$ ipython --no-banner

In [1]: import numpy as np

In [2]: np.set_printoptions(precision=3, suppress=True, linewidth=120)

In [3]: cent = np.array([[2, 3, 1], [2, 3, 3], [2, 0, 2]])

In [4]: m1 = np.repeat(cent, 34 // 3, axis=0)

In [5]: rng = np.random.default_rng(204)

In [6]: m1 = m1 + 0.05 * rng.normal(size=m1.shape)

In [7]: m1
Out[7]: 
array([[ 2.047,  3.008,  1.112],
       [ 2.055,  3.003,  0.958],
       [ 1.959,  3.017,  0.904],
       [ 2.006,  2.934,  0.957],
       [ 1.98 ,  3.055,  1.023],
       [ 2.087,  3.046,  0.962],
       [ 2.015,  2.962,  1.115],
       [ 1.955,  3.025,  0.946],
       [ 2.016,  3.065,  1.04 ],
       [ 2.044,  3.057,  0.964],
       [ 1.958,  2.967,  0.996],
       [ 1.958,  2.901,  3.005],
       [ 1.955,  3.03 ,  2.976],
       [ 1.929,  3.041,  3.058],
       [ 2.004,  2.979,  2.932],
       [ 2.081,  2.94 ,  3.036],
       [ 2.103,  3.001,  2.906],
       [ 2.044,  3.036,  3.095],
       [ 1.952,  3.047,  2.918],
       [ 2.021,  3.09 ,  3.072],
       [ 2.006,  2.988,  3.018],
       [ 1.988,  3.005,  3.017],
       [ 1.951, -0.009,  2.04 ],
       [ 1.951,  0.055,  2.074],
       [ 1.985,  0.035,  2.013],
       [ 1.919,  0.065,  2.053],
       [ 1.96 ,  0.001,  1.976],
       [ 2.068, -0.009,  2.054],
       [ 2.025, -0.084,  2.05 ],
       [ 1.988,  0.039,  2.099],
       [ 2.033, -0.01 ,  2.011],
       [ 1.983,  0.056,  2.075],
       [ 1.87 , -0.03 ,  1.983]])

In [8]: idx = m1[:, 1] > np.median(m1[:, 1])

In [9]: r0 = m1[idx].mean(axis=0) - m1[~idx].mean(axis=0)

In [10]: np.argsort(-np.abs(r0).round(6), kind="stable")
Out[10]: array([1, 2, 0])

In [11]: r0
Out[11]: array([ 0.023,  1.986, -0.03 ])

In [12]: round((((m1 - m1.mean(axis=0)) @ r0 > 0) == idx).mean(), 3)
Out[12]: np.float64(0.818)

In [13]: print(idx.astype(int))
[1 1 1 0 1 1 0 1 1 1 0 0 1 1 0 0 1 1 1 1 1 1 0 0 0 0 0 0 0 0 0 0 0]
